$ python3 -q
>>> import numpy as np
>>> import numpy.linalg as la
>>> np.set_printoptions(precision=1, suppress=True, linewidth=120, sign=" ")
>>> def rd(a):
...     return np.round(a, 1) + 0
... 
>>> M = np.array([[-1.0, -2.0, -2.0, 0.0],
...     [-2.0, -1.0, -2.0, 0.0],
...     [-2.0, -2.0, -1.0, 0.0],
...     [0.0, 0.0, 0.0, -1.0]])
>>> # symmetric, so the eigenvalues are real
>>> hat = np.triu(np.array([[-2, -2, 3, 3], [0, 2, 2, 3], [3, -3, -1, 0], [-1, -2, -3, -1]]), 1) + np.eye(4)
>>> other = hat @ M @ la.inv(hat)
>>> la.matrix_rank(other)
np.int64(4)
>>> np.trace(other), np.trace(M)
(np.float64(-4.0), np.float64(-4.0))
>>> rd(np.poly(other))
array([ 1.,  4., -6., -4.,  5.])
>>> other = la.inv(M)
>>> rd(la.slogdet(M)[0])
np.float64(1.0)
>>> rd(M @ other)
array([[ 1.,  0.,  0.,  0.],
       [ 0.,  1.,  0.,  0.],
       [ 0.,  0.,  1.,  0.],
       [ 0.,  0.,  0.,  1.]])
>>> rd(other)
array([[ 0.6, -0.4, -0.4,  0. ],
       [-0.4,  0.6, -0.4,  0. ],
       [-0.4, -0.4,  0.6,  0. ],
       [ 0. ,  0. ,  0. , -1. ]])
>>> rd(la.det(M) * la.det(other))
np.float64(1.0)
>>> Q, Rm = la.qr(M)
>>> rd(Q)
array([[-0.3,  0.8, -0.5,  0. ],
       [-0.7, -0.6, -0.5,  0. ],
       [-0.7,  0.2,  0.7,  0. ],
       [ 0. ,  0. ,  0. ,  1. ]])
>>> np.allclose(Rm.T @ Rm, M.T @ M)
True
>>> rd(Q.T @ Q)
array([[ 1.,  0.,  0.,  0.],
       [ 0.,  1.,  0.,  0.],
       [ 0.,  0.,  1.,  0.],
       [ 0.,  0.,  0.,  1.]])
>>> rd(np.abs(np.diag(Rm)))
array([ 3. ,  1.4,  1.2,  1. ])
>>> rd(Rm)
array([[ 3. ,  2.7,  2.7,  0. ],
       [ 0. , -1.4, -0.6,  0. ],
       [ 0. ,  0. ,  1.2,  0. ],
       [ 0. ,  0. ,  0. , -1. ]])
>>> Q.shape, Rm.shape
((4, 4), (4, 4))
>>> vec = np.array([-1, 3, -3, 0])
>>> h = np.maximum(Rm @ vec, 0)
>>> Rm.T @ h
array([ 0.,  0.,  0.,  0.])
>>> Rm * (h > 1e-9)[:, None]
array([[ 0.,  0.,  0.,  0.],
       [ 0., -0., -0.,  0.],
       [ 0.,  0.,  0.,  0.],
       [ 0.,  0.,  0., -0.]])
>>> np.maximum(Rm @ (3 * vec), 0)
array([ 0.,  0.,  0.,  0.])
>>> rd(np.maximum(Rm @ vec, 0) - np.maximum(-Rm @ vec, 0))
array([-3. , -2.2, -3.6,  0. ])
>>> rng = np.random.default_rng(44757)
>>> A = np.eye(4, dtype=int)[rng.permutation(4)] * np.array([-1, -8, -3, -7])
>>> A
array([[ 0,  0, -3,  0],
       [ 0,  0,  0, -7],
       [ 0, -8,  0,  0],
       [-1,  0,  0,  0]])
>>> rd(la.svd(A, compute_uv=False))
array([ 8.,  7.,  3.,  1.])
>>> rd(la.norm(A, axis=0))
array([ 1.,  8.,  3.,  7.])
>>> Q, V = la.qr(A[:, :1])[0], la.qr(A[:, 1:])[0]
>>> sig = la.svd(Q.T @ V, compute_uv=False)
>>> rd(la.norm(Q @ Q.T - V @ V.T, 2))
np.float64(1.0)
>>> (sig > 0.9).sum()
np.int64(0)
>>> Q = A.astype(float).copy()
>>> for j in range(4):
...     Q[:, j] -= Q[:, :j] @ (Q[:, :j].T @ Q[:, j])
...     Q[:, j] /= la.norm(Q[:, j])
... 
>>> Q
array([[ 0.,  0., -1.,  0.],
       [ 0.,  0.,  0., -1.],
       [ 0., -1.,  0.,  0.],
       [-1.,  0.,  0.,  0.]])
>>> Q.T @ A
array([[ 1.,  0.,  0.,  0.],
       [ 0.,  8.,  0.,  0.],
       [ 0.,  0.,  3.,  0.],
       [ 0.,  0.,  0.,  7.]])
>>> A[1] @ A[2]
np.int64(0)
>>> rd(la.norm(A[1], 1)), rd(la.norm(A[1], np.inf))
(np.float64(7.0), np.float64(7.0))
>>> np.allclose(A, A.T)
False
>>> assert A == A.T
Traceback (most recent call last):
  File "<python-input-45>", line 1, in <module>
    assert A == A.T
           ^^^^^^^^
ValueError: The truth value of an array with more than one element is ambiguous. Use a.any() or a.all()
>>> m1 = np.load("case4.npy")
>>> m1
array([[-0.1, -0.1,  1. ],
       [ 2.8,  0.8, -2.1],
       [ 0.8,  0.4,  0.5],
       [-0.6, -0.3,  0.7],
       [ 0.5,  0.2, -0.7],
       [ 2.9,  1. , -1.9],
       [-2.6, -1. ,  1.2],
       [ 3.2,  1.2,  0.6],
       [-1.2, -0.4, -0.3],
       [-2. , -0.6, -1.6],
       [-3.8, -1.1, -0.5],
       [-1.3, -0.4, -0.8],
       [-3.8, -1.3, -1.2],
       [-1.3, -0.5, -0.1]])
>>> d = la.norm(m1[:, None] - m1[None], axis=-1)
>>> la.matrix_rank(d ** 2)
np.int64(5)
>>> np.unravel_index(d.round(6).argmax(), d.shape)
(np.int64(7), np.int64(12))
>>> rd(d[:5, :5])
array([[ 0. ,  4.3,  1.1,  0.6,  1.8],
       [ 4.3,  0. ,  3.3,  4.5,  2.8],
       [ 1.1,  3.3,  0. ,  1.6,  1.3],
       [ 0.6,  4.5,  1.6,  0. ,  1.8],
       [ 1.8,  2.8,  1.3,  1.8,  0. ]])
>>> d[1].round(6).argsort(kind="stable")[:4]
array([ 1,  5,  4,  7])
>>> np.flatnonzero(d[1] < d.mean() / 2)
array([ 1,  5])
>>> rd(m1.sum(axis=0))
array([-6.5, -2.1, -5.2])
>>> rd(np.diff(m1, axis=0))
array([[ 2.9,  0.9, -3.1],
       [-2. , -0.4,  2.6],
       [-1.4, -0.7,  0.2],
       [ 1.1,  0.5, -1.4],
       [ 2.4,  0.8, -1.2],
       [-5.5, -2. ,  3.1],
       [ 5.8,  2.2, -0.6],
       [-4.4, -1.6, -0.9],
       [-0.8, -0.2, -1.3],
       [-1.8, -0.5,  1.1],
       [ 2.5,  0.7, -0.3],
       [-2.5, -0.9, -0.4],
       [ 2.5,  0.8,  1.1]])
>>> np.abs(m1).max()
np.float64(3.8)
>>> rd(m1 - m1[0])
array([[ 0. ,  0. ,  0. ],
       [ 2.9,  0.9, -3.1],
       [ 0.9,  0.5, -0.5],
       [-0.5, -0.2, -0.3],
       [ 0.6,  0.3, -1.7],
       [ 3. ,  1.1, -2.9],
       [-2.5, -0.9,  0.2],
       [ 3.3,  1.3, -0.4],
       [-1.1, -0.3, -1.3],
       [-1.9, -0.5, -2.6],
       [-3.7, -1. , -1.5],
       [-1.2, -0.3, -1.8],
       [-3.7, -1.2, -2.2],
       [-1.2, -0.4, -1.1]])
>>> rd(m1.sum(axis=1))
array([ 0.8,  1.5,  1.7, -0.2,  0. ,  2. , -2.4,  5. , -1.9, -4.2, -5.4, -2.5, -6.3, -1.9])
>>> la.matrix_rank(m1)
np.int64(3)
>>> gram = np.cov(m1, rowvar=False)
>>> np.argwhere(np.triu(np.abs(np.corrcoef(m1.T)) > 0.8, 1))
array([[ 0,  1]])
>>> rd(np.corrcoef(m1.T))
array([[ 1. ,  1. , -0.1],
       [ 1. ,  1. , -0.1],
       [-0.1, -0.1,  1. ]])
>>> rd(np.polyfit(m1[:, 1], m1[:, 0], 1))
array([ 2.9,  0. ])
>>> rd(np.median(m1, axis=0))
array([-0.9, -0.4, -0.4])
>>> gram.shape
(3, 3)
>>> U, sig, Vt = la.svd(m1)
>>> rd(sig)
array([ 9. ,  4.1,  0.3])
>>> other = U[:, :2] @ np.diag(sig[:2]) @ Vt[:2]
>>> rd(la.norm(m1 - other, 2)), rd(sig[2])
(np.float64(0.3), np.float64(0.3))
>>> rd(np.abs(m1 - other).max())
np.float64(0.2)
>>> vec = np.array([1, 0, 0])
>>> y = m1 @ vec
>>> rd(la.pinv(m1) @ m1)
array([[ 1.,  0.,  0.],
       [ 0.,  1.,  0.],
       [ 0.,  0.,  1.]])
>>> rd(la.solve(m1.T @ m1, m1.T @ y))
array([ 1.,  0.,  0.])
>>> y = y + 0.1 * rng.normal(size=14)
>>> rd(y)
array([-0.1,  2.7,  0.7, -0.5,  0.5,  2.8, -2.8,  3.1, -1. , -1.9, -3.7, -1.2, -3.7, -1.2])
>>> b, *_ = la.lstsq(m1, y)
>>> b.round()
array([ 1.,  0., -0.])
>>> [round(float(la.norm(la.solve(m1.T @ m1 + lam * np.eye(3), m1.T @ y))), 2) for lam in (0, 1, 10, 100)]
[0.96, 0.91, 0.82, 0.41]
>>> rd(la.norm(y - m1 @ b))
np.float64(0.3)
>>> W0 = np.load("layer19.npy")
>>> W0
array([[-2,  1, -2],
       [ 0,  0,  0],
       [-1,  0,  0],
       [ 0,  0,  0],
       [ 1, -1,  2],
       [ 0,  1,  0],
       [ 0,  1,  0],
       [ 2,  0,  2],
       [ 0,  0,  0],
       [ 1, -1,  2],
       [ 2,  0,  2],
       [-2,  1, -2],
       [ 1, -1,  2],
       [ 1, -1,  2]])
>>> # rows 1 and 3 are equal
>>> def softmax(z):
...     e = np.exp(z - z.max(axis=-1, keepdims=True))
...     return e / e.sum(axis=-1, keepdims=True)
... 
>>> rd(softmax(W0).sum(axis=1))
array([ 1.,  1.,  1.,  1.,  1.,  1.,  1.,  1.,  1.,  1.,  1.,  1.,  1.,  1.])
>>> S = W0 @ W0.T / np.sqrt(3)
>>> rd(softmax(S)[3] @ W0)
array([ 0.2,  0. ,  0.6])
>>> softmax(S).round(6).argmax(axis=1)
array([ 0,  0,  0,  0,  4,  0,  0,  7,  0,  4,  7,  0,  4,  4])
>>> basis = W0[[3, 12]].astype(float)
>>> for _ in range(7):
...     idx = la.norm(W0[:, None] - basis, axis=-1).argmin(axis=1)
...     basis = np.array([W0[idx == j].mean(axis=0) for j in range(2)])
... 
>>> idx
array([ 0,  0,  0,  0,  1,  0,  0,  1,  0,  1,  1,  0,  1,  1])
>>> rd(basis)
array([[-0.6,  0.5, -0.5],
       [ 1.3, -0.7,  2. ]])
>>> rd(basis[1] - basis[0])
array([ 2. , -1.2,  2.5])
>>> np.abs(basis[1] - basis[0]).argmax()
np.int64(2)
>>> np.bincount(idx)
array([ 8,  6])
>>> E = np.load("sample1.npy")
>>> rd(E)
array([[ -1.5,   6.8,  -8.2],
       [ -0.1,   7.4,  -7.6],
       [ -1.5,   6.8,  -8.2],
       [ -4.5,   5.2,  -9.8],
       [ -4.5,   5.2,  -9.8],
       [ -2.3,   6.3,  -8.7],
       [ -5.1,   4.9, -10.1],
       [ -3.1,   6. ,  -9. ],
       [ -3.7,   5.7,  -9.3],
       [ -2.6,   6.2,  -8.8],
       [ -1.8,   6.6,  -8.4],
       [ -2.6,   6.2,  -8.8],
       [ -2.6,   6.2,  -8.8],
       [ -6.1,   4.5, -10.5],
       [ -2.7,   6.1,  -8.9],
       [ -2.9,   6. ,  -9. ],
       [ -1.3,   6.8,  -8.2],
       [ -4.2,   5.4,  -9.6],
       [ -4. ,   5.5,  -9.5],
       [ -2. ,   6.5,  -8.5],
       [ -0.5,   7.3,  -7.7],
       [ -0.3,   7.3,  -7.7],
       [ -1. ,   7. ,  -8. ],
       [ -1.6,   6.7,  -8.3],
       [ -4. ,   5.5,  -9.5],
       [ -0.3,   7.4,  -7.6],
       [ -1. ,   7. ,  -8. ]])
>>> other = E / np.sqrt((E ** 2).mean(axis=1, keepdims=True))
>>> la.matrix_rank(other) == la.matrix_rank(E)
np.True_
>>> rd(E - E.mean(axis=1, keepdims=True))
array([[-0.5,  7.7, -7.3],
       [ 0. ,  7.5, -7.5],
       [-0.5,  7.7, -7.3],
       [-1.5,  8.3, -6.7],
       [-1.5,  8.3, -6.7],
       [-0.8,  7.9, -7.1],
       [-1.7,  8.4, -6.6],
       [-1. ,  8. , -7. ],
       [-1.2,  8.1, -6.9],
       [-0.9,  7.9, -7.1],
       [-0.6,  7.8, -7.2],
       [-0.9,  7.9, -7.1],
       [-0.9,  7.9, -7.1],
       [-2. ,  8.5, -6.5],
       [-0.9,  8. , -7. ],
       [-1. ,  8. , -7. ],
       [-0.4,  7.7, -7.3],
       [-1.4,  8.2, -6.8],
       [-1.3,  8.2, -6.8],
       [-0.7,  7.8, -7.2],
       [-0.2,  7.6, -7.4],
       [-0.1,  7.6, -7.4],
       [-0.3,  7.7, -7.3],
       [-0.5,  7.8, -7.2],
       [-1.3,  8.2, -6.8],
       [-0.1,  7.5, -7.5],
       [-0.3,  7.7, -7.3]])
